$ python -q
>>> import numpy as np
>>> import numpy.linalg as la
>>> np.set_printoptions(precision=2, suppress=True, linewidth=120)
>>> def rd(a):
...     return np.round(a, 2) + 0
... 
>>> F = np.load("a.npy")
>>> print(F)
[[ 4  5  5  6  1  7  6  4  6  5]
 [ 5  8  5  4  8  3  2  5  5  3]
 [ 5  5 10  5  4  9  3  4  9  2]
 [ 6  4  5  8  1  8  7  3  0  5]
 [ 1  8  4  1 10  5  4  8  9  3]
 [ 7  3  9  8  5  8 10  3 10  8]
 [ 6  2  3  7  4 10 10  5  2  4]
 [ 4  5  4  3  8  3  5  0 10  9]
 [ 6  5  9  0  9 10  2 10  2  4]
 [ 5  3  2  5  3  8  4  9  4  4]]
>>> r0 = np.array([-2, -1, -7, 4, -8, -4, 9, -7, 3, 4])
>>> B = F + np.outer(r0, np.eye(10)[0])
>>> print(la.matrix_rank(la.inv(B) - la.inv(F), tol=1e-8))
1
>>> print(rd(la.det(B) / la.det(F)), rd(1 + la.solve(F, r0)[0]))
4.28 4.28
>>> print(B)
[[ 2.  5.  5.  6.  1.  7.  6.  4.  6.  5.]
 [ 4.  8.  5.  4.  8.  3.  2.  5.  5.  3.]
 [-2.  5. 10.  5.  4.  9.  3.  4.  9.  2.]
 [10.  4.  5.  8.  1.  8.  7.  3.  0.  5.]
 [-7.  8.  4.  1. 10.  5.  4.  8.  9.  3.]
 [ 3.  3.  9.  8.  5.  8. 10.  3. 10.  8.]
 [15.  2.  3.  7.  4. 10. 10.  5.  2.  4.]
 [-3.  5.  4.  3.  8.  3.  5.  0. 10.  9.]
 [ 9.  5.  9.  0.  9. 10.  2. 10.  2.  4.]
 [ 9.  3.  2.  5.  3.  8.  4.  9.  4.  4.]]
>>> print(np.allclose(F @ F.T, F.T @ F))
True
>>> print(F @ F)
[[265 215 290 253 240 369 277 243 257 238]
 [215 266 271 195 290 309 218 252 293 212]
 [290 271 382 259 306 420 287 282 343 261]
 [253 195 259 289 183 351 304 200 254 234]
 [240 290 306 183 377 343 241 295 340 248]
 [369 309 420 351 343 565 398 389 365 320]
 [277 218 287 304 241 398 359 235 299 278]
 [243 252 282 200 295 389 235 345 253 202]
 [257 293 343 254 340 365 299 253 447 292]
 [238 212 261 234 248 320 278 202 292 265]]
>>> assert F == F.T
Traceback (most recent call last):
  File "<python-input-13>", line 1, in <module>
    assert F == F.T
           ^^^^^^^^
ValueError: The truth value of an array with more than one element is ambiguous. Use a.any() or a.all()
>>> print(rd(np.abs(la.eigvals(F)).max()))
54.12
>>> feats = np.load("w.npy")
>>> print(feats)
[[-1.3   3.1  -1.1   5.3   3.1  -2.1   2.   -0.8 ]
 [ 1.06  2.31 -0.31  2.94  2.31 -1.31  2.   -2.37]
 [ 0.1   2.63 -0.63  3.9   2.63 -1.63  2.   -1.73]
 [-4.29  4.1  -2.1   8.29  4.1  -3.1   2.    1.19]
 [-2.17  3.39 -1.39  6.17  3.39 -2.39  2.   -0.22]
 [ 0.88  2.37 -0.37  3.12  2.37 -1.37  2.   -2.25]
 [ 0.83  2.39 -0.39  3.17  2.39 -1.39  2.   -2.22]
 [-1.5   3.17 -1.17  5.5   3.17 -2.17  2.   -0.67]
 [ 6.76  0.41  1.59 -2.76  0.41  0.59  2.   -6.17]
 [-0.21  2.74 -0.74  4.21  2.74 -1.74  2.   -1.52]
 [ 3.27  1.58  0.42  0.73  1.58 -0.58  2.   -3.85]
 [ 3.58  1.47  0.53  0.42  1.47 -0.47  2.   -4.05]
 [-0.29  2.76 -0.76  4.29  2.76 -1.76  2.   -1.47]]
>>> try:
...     la.inv(feats)
... except la.LinAlgError as e:
...     print(e)
... 
Last 2 dimensions of the array must be square
>>> print(la.lstsq(feats[:-1].T, feats[-1])[2])
4
